>>> import numpy as np
>>> import numpy.linalg as la
>>> np.set_printoptions(precision=3, suppress=True, linewidth=120, sign=" ")
>>> other = np.array([[2, 5, 1, 0, 2, 5, 4, 0, 5, 0, 1]])
>>> F = other.T @ other
>>> F
array([[  4,  10,   2,   0,   4,  10,   8,   0,  10,   0,   2],
       [ 10,  25,   5,   0,  10,  25,  20,   0,  25,   0,   5],
       [  2,   5,   1,   0,   2,   5,   4,   0,   5,   0,   1],
       [  0,   0,   0,   0,   0,   0,   0,   0,   0,   0,   0],
       [  4,  10,   2,   0,   4,  10,   8,   0,  10,   0,   2],
       [ 10,  25,   5,   0,  10,  25,  20,   0,  25,   0,   5],
       [  8,  20,   4,   0,   8,  20,  16,   0,  20,   0,   4],
       [  0,   0,   0,   0,   0,   0,   0,   0,   0,   0,   0],
       [ 10,  25,   5,   0,  10,  25,  20,   0,  25,   0,   5],
       [  0,   0,   0,   0,   0,   0,   0,   0,   0,   0,   0],
       [  2,   5,   1,   0,   2,   5,   4,   0,   5,   0,   1]])
>>> # symmetric
>>> rank = la.matrix_rank(F)
>>> rank
np.int64(1)
>>> N = la.svd(F)[2][rank:].T
>>> N.shape
(11, 10)
>>> [int(la.matrix_rank(F[:, :j + 1])) for j in range(11)]
[1, 1, 1, 1, 1, 1, 1, 1, 1, 1, 1]
>>> np.allclose(F @ N, 0)
True
>>> [int(la.matrix_rank(np.delete(F, i, axis=0))) for i in range(11)]
[1, 1, 1, 1, 1, 1, 1, 1, 1, 1, 1]
>>> np.allclose(F[:-1].T @ la.lstsq(F[:-1].T, F[-1])[0], F[-1])
True
>>> try:
...     la.inv(F)
... except la.LinAlgError as e:
...     print("failed:", e)
... 
failed: Singular matrix
>>> rng = np.random.default_rng(49712)
>>> theta = rng.uniform(0, 2 * np.pi, 11)
>>> q, _ = la.qr(np.array([[-0.4, 0.0], [-0.1, 0.6], [0.8, -0.5], [-2.1, -1.6], [0.5, -0.7]]))
>>> A = 20 * np.c_[np.cos(theta), np.sin(theta)] @ q.T
>>> A
array([[ -4.026,  -6.807,  12.886,  -5.672,  11.8  ],
       [  0.271,  -5.909,   4.439,  17.358,   6.634],
       [  2.741,  -1.17 ,  -3.936,  19.34 ,  -1.262],
       [ -4.148,  -5.904,  12.352,  -8.795,  10.863],
       [  1.055,  -4.701,   2.027,  18.78 ,   4.473],
       [ -3.569,  -7.85 ,  12.937,  -0.185,  12.579],
       [ -3.112,  -8.196,  12.405,   3.447,  12.544],
       [  1.347,  -4.191,   1.079,  19.144,   3.599],
       [ -0.119,   6.116,  -4.883, -17.013,  -7.021],
       [  4.067,   6.603, -12.79 ,   6.457, -11.601],
       [ -3.377,  -0.705,   6.638, -18.099,   4.059]])
>>> d = la.norm(A[:, None] - A[None], axis=-1)
>>> d.shape
(11, 11)
>>> d.mean(axis=1).argmax()
np.int64(8)
>>> la.matrix_rank(d ** 2)
np.int64(3)
